% python3 -q
>>> import numpy as np
>>> np.set_printoptions(suppress=True, linewidth=140)
>>> rnd = lambda a: np.round(a, 2) + 0
>>> arr = np.loadtxt("x.csv", delimiter=",")
>>> arr
array([[0., 0., 1., 1.],
       [0., 0., 1., 0.],
       [1., 1., 0., 0.],
       [1., 0., 0., 0.]])
>>> ev, vecs = np.linalg.eig(arr)
>>> rnd(np.sort(np.linalg.eigvals(arr.T)))
array([-1.62, -0.62,  0.62,  1.62])
>>> rnd(np.prod(ev))
np.float64(1.0)
>>> rnd(np.sort(np.linalg.eigvals(arr @ arr)))
array([0.38, 0.38, 2.62, 2.62])
>>> K = np.loadtxt("m.csv", delimiter=",")
>>> K
array([[0., 1., 3., 2., 9., 3., 5., 2., 2., 2., 2., 3.],
       [4., 3., 5., 2., 3., 8., 8., 1., 0., 7., 4., 5.],
       [8., 3., 2., 2., 0., 1., 8., 4., 5., 3., 1., 1.],
       [8., 5., 0., 0., 3., 0., 8., 2., 9., 7., 8., 6.],
       [5., 2., 4., 7., 5., 5., 9., 7., 0., 6., 8., 7.],
       [4., 7., 4., 6., 4., 6., 3., 5., 5., 1., 0., 3.]])
>>> Uu, sig, vt = np.linalg.svd(K, full_matrices=False)
>>> rnd(np.sqrt((sig ** 2).sum())), rnd(np.linalg.norm(K))
(np.float64(41.12), np.float64(41.12))
>>> rnd(vt @ vt.T)
array([[1., 0., 0., 0., 0., 0.],
       [0., 1., 0., 0., 0., 0.],
       [0., 0., 1., 0., 0., 0.],
       [0., 0., 0., 1., 0., 0.],
       [0., 0., 0., 0., 1., 0.],
       [0., 0., 0., 0., 0., 1.]])
>>> rnd(np.cumsum(sig ** 2) / np.sum(sig ** 2))
array([0.77, 0.87, 0.93, 0.96, 0.98, 1.  ])
>>> (sig > 1e-8).sum()
np.int64(6)
>>> Uu.shape, sig.shape, vt.shape
((6, 6), (6,), (6, 12))
>>> rnd(sig / sig[0])
array([1.  , 0.35, 0.27, 0.21, 0.18, 0.14])
>>> rnd(Uu.T @ Uu)
array([[1., 0., 0., 0., 0., 0.],
       [0., 1., 0., 0., 0., 0.],
       [0., 0., 1., 0., 0., 0.],
       [0., 0., 0., 1., 0., 0.],
       [0., 0., 0., 0., 1., 0.],
       [0., 0., 0., 0., 0., 1.]])
>>> B = np.array([[-1, 1, -1],
...     [-2, 3, 0],
...     [1, -2, -2],
...     [-2, 2, -2],
...     [1, 1, 0],
...     [1, -3, 1],
...     [2, 2, -3],
...     [1, 0, -3],
...     [2, -1, -1],
...     [1, -3, 3],
...     [1, -3, 2],
...     [2, 3, 0]])
>>> B.T @ K.T
array([[ 35.,  40.,  21.,  48.,  44.,  12.],
       [  6., -16.,  16.,   6.,   4.,  22.],
       [-20.,  -8., -45., -10., -36., -44.]])
>>> np.linalg.matrix_rank(np.vstack([K, B.T]))
np.int64(9)
>>> np.einsum("ij->j", K)
array([29., 21., 18., 19., 24., 23., 41., 21., 21., 26., 23., 25.])
>>> np.linalg.matrix_rank(K @ B)
np.int64(3)
>>> np.einsum("ik,kj->ij", K, B)
array([[ 35.,   6., -20.],
       [ 40., -16.,  -8.],
       [ 21.,  16., -45.],
       [ 48.,   6., -10.],
       [ 44.,   4., -36.],
       [ 12.,  22., -44.]])
>>> np.vstack([K, B.T]).shape
(9, 12)
